$ ipython --no-banner

In [1]: import numpy as np

In [2]: np.set_printoptions(precision=2, suppress=True, linewidth=140)

In [3]: m1 = np.load("m.npy")

In [4]: m1
Out[4]: 
array([[8., 6., 3.],
       [6., 3., 2.],
       [3., 2., 0.]])

In [5]: cov = m1.T @ m1

In [6]: print(cov)
[[109.  72.  36.]
 [ 72.  49.  24.]
 [ 36.  24.  13.]]

In [7]: print(np.linalg.svd(m1, compute_uv=False) ** 2)
[169.   1.   1.]

In [8]: np.linalg.matrix_rank(cov)
Out[8]: np.int64(3)

In [9]: np.diag(cov)
Out[9]: array([109.,  49.,  13.])

In [10]: (m1 @ m1.T).shape
Out[10]: (3, 3)

In [11]: np.linalg.eigvalsh(cov)[::-1]
Out[11]: array([169.,   1.,   1.])

In [12]: feats = np.load("test7.npy")

In [13]: feats
Out[13]: 
array([[2, 3],
       [3, 2]])

In [14]: w, V = np.linalg.eigh(feats)

In [15]: x0 = np.array([4, -7])

In [16]: (np.sign(V[:, -1].round(6)) == np.sign(V[0, -1].round(6))).astype(int)
Out[16]: array([1, 1])

In [17]: np.linalg.eigvalsh(feats[1:, 1:])
Out[17]: array([2.])

In [18]: V * np.maximum(w, 0) @ V.T
Out[18]: 
array([[2.5, 2.5],
       [2.5, 2.5]])

In [19]: x0 @ feats @ x0
Out[19]: np.int64(-38)

In [20]: w, V = np.linalg.eig(feats)

In [21]: np.round(feats @ V[:, 0] - w[0] * V[:, 0], 2) + 0
Out[21]: array([0., 0.])

In [22]: np.sort(np.linalg.eigvals(feats @ feats))
Out[22]: array([ 1., 25.])

In [23]: w
Out[23]: array([ 5., -1.])

In [24]: other = feats / np.sqrt((feats ** 2).mean(axis=1, keepdims=True))

In [25]: print(feats - feats.mean(axis=1, keepdims=True))
[[-0.5  0.5]
 [ 0.5 -0.5]]

In [26]: np.linalg.norm(other, axis=1)
Out[26]: array([1.41, 1.41])

In [27]: print(other[0])
[0.78 1.18]

In [28]: np.linalg.matrix_rank(other) == np.linalg.matrix_rank(feats)
Out[28]: np.True_

In [29]: rng = np.random.default_rng(102)

In [30]: labels = rng.permutation(2)

In [31]: labels
Out[31]: array([1, 0])

In [32]: other = feats[labels][:, labels]

In [33]: np.trace(other)
Out[33]: np.int64(4)

In [34]: round(np.linalg.det(other), 2), round(np.linalg.det(feats[labels]), 2)
Out[34]: (np.float64(-5.0), np.float64(5.0))

In [35]: np.sort(np.abs(np.linalg.eigvals(other)))
Out[35]: array([1., 5.])

In [36]: E = np.array([[-17.8, -15.0, -5.45],
    ...:     [-0.28, 2.87, -5.61],
    ...:     [-7.01, -10.88, 7.88],
    ...:     [-2.76, -6.27, 5.75]])

In [37]: np.abs(np.linalg.svd(E)[2][-1])
Out[37]: array([0.66, 0.66, 0.35])

In [38]: np.argsort(-np.linalg.norm(E, axis=0).round(6), kind="stable")[:3]
Out[38]: array([1, 0, 2])

In [39]: round(np.log10(np.linalg.cond(E)))
Out[39]: 2

In [40]: np.linalg.cond(E) > 100
Out[40]: np.False_

In [41]: np.round(np.linalg.norm(E, 2) / np.linalg.norm(E), 2)
Out[41]: np.float64(0.9)

In [42]: O, Rm = np.linalg.qr(E)

In [43]: O @ Rm
Out[43]: 
array([[-17.8 , -15.  ,  -5.45],
       [ -0.28,   2.87,  -5.61],
       [ -7.01, -10.88,   7.88],
       [ -2.76,  -6.27,   5.75]])

In [44]: np.allclose(Rm.T @ Rm, E.T @ E)
Out[44]: True

In [45]: np.abs(np.diag(Rm))
Out[45]: array([19.33,  6.67,  1.09])

In [46]: P = E @ np.linalg.solve(E.T @ E, E.T)

In [47]: P
Out[47]: 
array([[ 0.98,  0.13,  0.02,  0.07],
       [ 0.13,  0.27, -0.14, -0.4 ],
       [ 0.02, -0.14,  0.97, -0.08],
       [ 0.07, -0.4 , -0.08,  0.78]])

In [48]: np.round((np.eye(4) - P) @ E, 2) + 0
Out[48]: 
array([[0., 0., 0.],
       [0., 0., 0.],
       [0., 0., 0.],
       [0., 0., 0.]])

In [49]: P @ E[:, 0]
Out[49]: array([-17.8 ,  -0.28,  -7.01,  -2.76])

In [50]: np.round(np.linalg.eigvalsh(P), 2) + 0
Out[50]: array([0., 1., 1., 1.])

In [51]: round(float(np.trace(P)), 2)
Out[51]: 3.0

In [52]: th = np.radians(60)

In [53]: Rm = np.eye(3)

In [54]: Rm[2, 2] = Rm[1, 1] = np.cos(th)

In [55]: Rm[2, 1], Rm[1, 2] = -np.sin(th), np.sin(th)

In [56]: Rm
Out[56]: 
array([[ 1.  ,  0.  ,  0.  ],
       [ 0.  ,  0.5 ,  0.87],
       [ 0.  , -0.87,  0.5 ]])

In [57]: other = E @ Rm.T

In [58]: np.round(np.linalg.det(Rm), 2), np.trace(Rm)
Out[58]: (np.float64(1.0), np.float64(2.0))

In [59]: np.abs(other - E).max(axis=0)
Out[59]: array([ 0.  , 12.26, 15.72])

In [60]: print(np.linalg.svd(E, compute_uv=False), np.linalg.svd(other, compute_uv=False))
[27.26 13.34  0.39] [27.26 13.34  0.39]

In [61]: np.allclose(E @ E.T, other @ other.T)
Out[61]: True

In [62]: other
Out[62]: 
array([[-17.8 , -12.22,  10.27],
       [ -0.28,  -3.42,  -5.29],
       [ -7.01,   1.38,  13.36],
       [ -2.76,   1.84,   8.3 ]])
